% python3 -q
>>> import numpy as np
>>> from numpy import linalg as LA
>>> np.set_printoptions(precision=3, suppress=True, linewidth=140)
>>> mat = np.load("dump.npy")
>>> mat
array([[ 1.5  ,  7.528,  2.   ],
       [-1.3  , -6.5  , -0.9  ],
       [ 0.1  ,  0.501,  0.7  ],
       [ 0.7  ,  3.5  , -1.4  ],
       [ 0.9  ,  4.476,  0.6  ],
       [-0.4  , -1.996,  0.8  ],
       [ 1.   ,  5.002, -0.4  ],
       [-1.1  , -5.493, -0.5  ],
       [-1.   , -5.019,  0.1  ],
       [-1.4  , -6.997,  0.4  ],
       [ 0.7  ,  3.529,  0.3  ],
       [ 0.6  ,  3.036, -1.   ],
       [-0.8  , -4.003, -0.2  ],
       [-0.2  , -1.01 , -1.2  ]])
>>> # column 1 dominates
>>> [round(float(x), 3) for x in LA.svd(mat, compute_uv=False)[:3]]
[17.787, 3.263, 0.012]
>>> f, r1 = mat[7], mat[9]
>>> round(float(f @ f), 3)
31.633
>>> p = (f @ r1) / (f @ f) * f
>>> LA.matrix_rank(np.outer(f, r1))
np.int64(1)
>>> p
array([-1.383, -6.907, -0.629])
>>> round(float(LA.norm(f + r1) ** 2 + LA.norm(f - r1) ** 2), 3)
165.422
>>> blk = np.stack([mat, 5 * mat, mat[::-1]])
>>> blk.shape
(3, 14, 3)
>>> LA.matrix_rank(blk.reshape(3, -1))
np.int64(2)
>>> np.einsum("bij,cij->bc", blk, blk)
array([[ 327.017, 1635.085,  -39.956],
       [1635.085, 8175.426, -199.779],
       [ -39.956, -199.779,  327.017]])
>>> LA.matrix_rank(blk)
array([3, 3, 3])
>>> Z = np.array([[3, -1, -3], [1, 3, 2], [2, -2, 1]])
>>> rng = np.random.default_rng(93812)
>>> X = (rng.random((10, 3)) < 0.25) @ Z
>>> X
array([[ 0,  0,  0],
       [ 3,  1,  3],
       [ 1,  3,  2],
       [ 0,  0,  0],
       [ 1,  3,  2],
       [ 0,  0,  0],
       [ 5, -3, -2],
       [ 3, -1, -3],
       [ 0,  0,  0],
       [ 0,  0,  0]])
>>> # rows 0 and 3 are equal
>>> gram = np.cov(X, rowvar=False)
>>> gram.shape
(3, 3)
>>> np.argwhere(np.triu(np.abs(np.corrcoef(X.T)) > 0.8, 1))
array([[1, 2]])
>>> round(np.corrcoef(X[:, 2], X[:, 1])[0, 1], 3)
np.float64(0.811)
>>> np.argsort(-X.std(axis=0).round(6), kind="stable")
array([2, 0, 1])
>>> LA.eigvalsh(gram)[::-1]
array([6.622, 2.372, 0.539])
>>> np.polyfit(X[:, 2], X[:, 1], 1)
array([0.791, 0.142])
